% ipython --no-banner

In [1]: import numpy as np

In [2]: np.set_printoptions(precision=2, suppress=True, linewidth=200)

In [3]: def rd(a):
   ...:     return np.round(a, 2) + 0
   ...: 

In [4]: M = np.load("layer9.npy")

In [5]: M
Out[5]: 
array([[  0.3 ,   0.3 ,   1.18],
       [ -0.9 ,  -0.1 ,  -3.68],
       [ -0.1 ,   0.4 ,  -0.36],
       [  0.6 ,   0.6 ,   2.39],
       [  0.9 ,  -1.1 ,   3.5 ],
       [ -0.4 ,  -0.5 ,  -1.63],
       [  1.  ,   1.6 ,   3.81],
       [ -0.8 ,   0.3 ,  -3.34],
       [ -0.5 ,   0.4 ,  -2.  ],
       [  0.7 ,   0.1 ,   2.77],
       [ -0.9 ,   1.  ,  -3.56],
       [  3.1 ,  -0.4 ,  12.51],
       [ -0.3 ,   1.4 ,  -1.13],
       [  0.9 ,  -0.4 ,   3.66],
       [  0.1 ,  -0.1 ,   0.45],
       [  0.  ,  -1.3 ,   0.03],
       [  0.3 ,  -0.7 ,   1.34],
       [  0.5 ,   1.6 ,   1.97],
       [ -0.8 ,  -0.4 ,  -3.17],
       [  0.8 ,   0.2 ,   3.23],
       [ -0.4 ,  -0.6 ,  -1.71],
       [ -0.6 ,   1.1 ,  -2.27],
       [ -2.6 ,  -1.2 , -10.4 ],
       [ -0.2 ,  -1.8 ,  -0.88],
       [  0.  ,   0.3 ,   0.1 ],
       [  1.1 ,  -1.  ,   4.22],
       [ -1.  ,   1.6 ,  -3.93]])

In [6]: x = np.array([8, 4, -8])

In [7]: target = M @ x

In [8]: rd(np.linalg.pinv(M) @ M)
Out[8]: 
array([[1., 0., 0.],
       [0., 1., 0.],
       [0., 0., 1.]])

In [9]: rng = np.random.default_rng(4210)

In [10]: target = target + 0.02 * rng.normal(size=27)

In [11]: rd(target)
Out[11]: 
array([ -5.83,  21.85,   3.69, -11.93, -25.21,   7.81, -16.1 ,  21.52,  13.58, -16.19,  25.29, -76.88,  12.24, -23.69,  -3.2 ,  -5.43, -11.1 ,  -5.36,  17.37, -18.64,   8.08,  17.79,  57.58,  -1.76,
         0.37, -28.94,  29.82])

In [12]: coef, *_ = np.linalg.lstsq(M, target)

In [13]: rd(np.linalg.norm(target - M @ coef))
Out[13]: np.float64(0.08)

In [14]: J = np.load("arr.npy")

In [15]: J
Out[15]: 
array([[ 0.6,  1.7,  2.4],
       [ 1.4,  0.4, -3. ],
       [-0.7, -0.1,  1.8],
       [ 1.2,  0.1,  0.9]])

In [16]: M2 = J + rng.integers(-2, 3, (4, 2)) @ rng.integers(-2, 3, (2, 3))

In [17]: rd(M2)
Out[17]: 
array([[ 2.6,  5.7,  2.4],
       [ 0.4, -0.6, -3. ],
       [-2.7, -6.1,  1.8],
       [ 0.2, -2.9,  0.9]])

In [18]: M2 - J
Out[18]: 
array([[ 2.,  4.,  0.],
       [-1., -1.,  0.],
       [-2., -6.,  0.],
       [-1., -3.,  0.]])

In [19]: np.linalg.matrix_rank(M2 - J, tol=1e-8)
Out[19]: np.int64(2)

In [20]: gram = J.T @ J

In [21]: rd(np.linalg.eigvalsh(gram)[::-1])
Out[21]: array([19.73,  5.49,  0.9 ])

In [22]: (J @ J.T).shape
Out[22]: (4, 4)

In [23]: rd(np.diag(gram))
Out[23]: array([ 4.25,  3.07, 18.81])

In [24]: rd(gram)
Out[24]: 
array([[ 4.25,  1.77, -2.94],
       [ 1.77,  3.07,  2.79],
       [-2.94,  2.79, 18.81]])
